% ipython --no-banner

In [1]: import numpy as np

In [2]: from numpy import linalg as LA

In [3]: np.set_printoptions(precision=2, suppress=True, linewidth=140, floatmode="fixed")

In [4]: K = np.load("case4.npy")

In [5]: print(K)
[[0 0 0 0 1]
 [0 0 0 0 1]
 [0 1 0 2 2]
 [0 1 2 0 2]
 [2 1 2 3 4]
 [0 3 2 2 6]
 [0 1 0 2 2]
 [2 1 4 1 4]
 [0 0 0 0 1]
 [0 0 0 0 1]
 [2 0 2 1 3]
 [0 1 0 2 2]
 [2 0 2 1 2]
 [0 1 2 0 2]
 [0 1 0 0 2]
 [0 0 0 0 0]
 [0 1 2 0 2]
 [0 0 0 0 1]
 [0 1 2 0 3]
 [0 1 0 0 3]
 [0 1 2 0 2]
 [2 0 2 1 3]
 [0 1 2 0 3]
 [2 0 2 1 3]
 [0 1 2 0 3]
 [2 0 2 1 3]
 [2 1 4 1 4]
 [0 2 2 2 4]
 [2 1 2 1 4]
 [0 2 2 0 5]]

In [6]: hat = K @ LA.solve(K.T @ K, K.T)

In [7]: print(np.round(LA.eigvalsh(hat), 2) + 0)
[0.00 0.00 0.00 0.00 0.00 0.00 0.00 0.00 0.00 0.00 0.00 0.00 0.00 0.00 0.00 0.00 0.00 0.00 0.00 0.00 0.00 0.00 0.00 0.00 0.00 1.00 1.00
 1.00 1.00 1.00]

In [8]: print(np.allclose(hat @ hat, hat))
True

In [9]: Xs = K - K.mean(axis=0)

In [10]: U, sigma, Vh = LA.svd(Xs, full_matrices=False)

In [11]: print(Vh[0] * np.sign(Vh[0, np.abs(Vh[0]).argmax()]))
[0.30 0.23 0.56 0.24 0.69]

In [12]: print(LA.matrix_rank(Xs))
5

In [13]: print(np.round(sigma ** 2 / (sigma ** 2).sum(), 2) + 0)
[0.61 0.20 0.15 0.04 0.00]

In [14]: print(np.abs(U[:, 0]).argmax())
5

In [15]: print(np.round((sigma ** 2).sum() ** 2 / (sigma ** 4).sum(), 2))
2.32

In [16]: data = np.load("x.npy")

In [17]: print(data)
[[ 0.89 -0.25 -0.19]
 [-0.25  0.44 -0.43]
 [-0.19 -0.43  0.67]]

In [18]: U, sigma, Vh = LA.svd(data)

In [19]: print(np.argmax(sigma[:-1] / (sigma[1:] + 1e-6)) + 1)
2

In [20]: A2 = U[:, :2] @ np.diag(sigma[:2]) @ Vh[:2]

In [21]: print(round(LA.norm(data - A2) / LA.norm(data), 2))
0.0

In [22]: print(A2)
[[ 0.89 -0.25 -0.19]
 [-0.25  0.44 -0.43]
 [-0.19 -0.43  0.67]]

In [23]: print(round(float(np.abs(data - A2).max()), 2))
0.0

In [24]: print(round(float(LA.norm(data - A2, 2)), 2), round(sigma[2], 2))
0.0 0.0

In [25]: print(LA.matrix_rank(data, rtol=0.05))
2

In [26]: print(LA.matrix_rank(A2))
2
